$ ipython --no-banner

In [1]: import numpy as np

In [2]: from numpy import linalg as LA

In [3]: np.set_printoptions(precision=3, suppress=True, linewidth=100)

In [4]: A = np.load("layer9.npy")

In [5]: print(A)
[[2 0 2 0 2 0]
 [3 2 3 2 3 2]
 [1 3 1 3 1 3]
 [2 0 2 0 2 0]
 [3 2 3 2 3 2]
 [1 3 1 3 1 3]]

In [6]: # columns 0 and 2 are equal

In [7]: left, sig, Vh = LA.svd(A)

In [8]: vecs = Vh[:(sig > 1e-8).sum()]

In [9]: rng = np.random.default_rng(631)

In [10]: x = A[4] + -2 * A[5] + rng.integers(2) * np.eye(6)[5]

In [11]: print(x)
[ 1. -4.  1. -4.  1. -4.]

In [12]: print(round(LA.norm(x - vecs.T @ vecs @ x), 3))
0.0

In [13]: print(np.diag(vecs.T @ vecs))
[0.333 0.333 0.333 0.333 0.333 0.333]

In [14]: print(np.round(vecs.T @ vecs, 3) + 0)
[[0.333 0.    0.333 0.    0.333 0.   ]
 [0.    0.333 0.    0.333 0.    0.333]
 [0.333 0.    0.333 0.    0.333 0.   ]
 [0.    0.333 0.    0.333 0.    0.333]
 [0.333 0.    0.333 0.    0.333 0.   ]
 [0.    0.333 0.    0.333 0.    0.333]]

In [15]: sig = 20 * 0.5 ** np.arange(5)

In [16]: K = rng.normal(size=(32, 5)) * rng.permutation(sig)

In [17]: print(K)
[[ 32.056   1.582  -1.09    7.424   1.242]
 [ 31.456   2.587  -1.618   0.827  -3.813]
 [ 19.532  -0.493 -13.536   1.073  -2.25 ]
 [-12.835  -1.317   2.978  -1.58    2.091]
 [-14.562   2.035   0.155  -3.19    0.254]
 [-16.067  -2.009  -3.327  -5.412   0.158]
 [-33.078  -1.103   0.841 -19.196   1.372]
 [ 25.659  -1.453   4.81   -2.212  -2.122]
 [  3.445  -1.417   7.173  13.05   -1.154]
 [-17.057  -1.35    8.549  -3.157  -0.336]
 [-16.584   1.2    -2.714  -3.801   1.722]
 [-25.902   0.401  -4.51   -5.662  -3.356]
 [ -2.029   0.701  -2.115  11.946   1.382]
 [ 13.774  -1.265   0.793  -3.108  -0.701]
 [ -7.768  -0.157  -0.445  -5.865   3.086]
 [ 23.833  -2.312   2.69    7.132   2.721]
 [-10.095  -0.409  -3.516   1.857   0.813]
 [ -0.163   0.488  10.603  18.103  -0.54 ]
 [ 19.722  -0.519 -16.22    3.537  -1.286]
 [ 29.849  -0.446   4.899  -6.969  -0.75 ]
 [  7.402   1.515  -0.689  11.153  -3.027]
 [-32.024   0.504   0.745   8.951  -2.671]
 [  6.554   0.423   2.784  -5.295  -2.632]
 [-33.478  -0.913   6.265  -6.479  -4.667]
 [ 34.117  -0.192   5.796   5.362  -0.023]
 [-28.013  -1.367 -12.334  -9.058  -1.314]
 [-23.288  -2.24    2.457  10.812   0.08 ]
 [  2.895  -0.798  -0.066   1.717  -1.737]
 [ -3.735  -0.219   1.303 -17.203  -0.036]
 [-10.862  -0.194  -0.701   1.821  -2.872]
 [ -0.182  -0.396  -0.977  11.991   3.364]
 [  7.261  -0.383  -8.394 -16.695   2.231]]

In [18]: proj = K @ LA.solve(K.T @ K, K.T)

In [19]: print(LA.matrix_rank(np.eye(32) - proj))
27

In [20]: print(round(np.trace(proj), 3))
5.0

In [21]: print(np.allclose(proj @ proj, proj))
True

In [22]: G = np.cov(K, rowvar=False)

In [23]: print(K.std(axis=0))
[20.263  1.187  5.911  8.937  2.074]

In [24]: print(np.corrcoef(K.T))
[[ 1.     0.179 -0.016  0.242  0.03 ]
 [ 0.179  1.    -0.093  0.135 -0.194]
 [-0.016 -0.093  1.     0.219 -0.005]
 [ 0.242  0.135  0.219  1.    -0.028]
 [ 0.03  -0.194 -0.005 -0.028  1.   ]]

In [25]: print(round(np.corrcoef(K[:, 3], K[:, 0])[0, 1], 3))
0.242
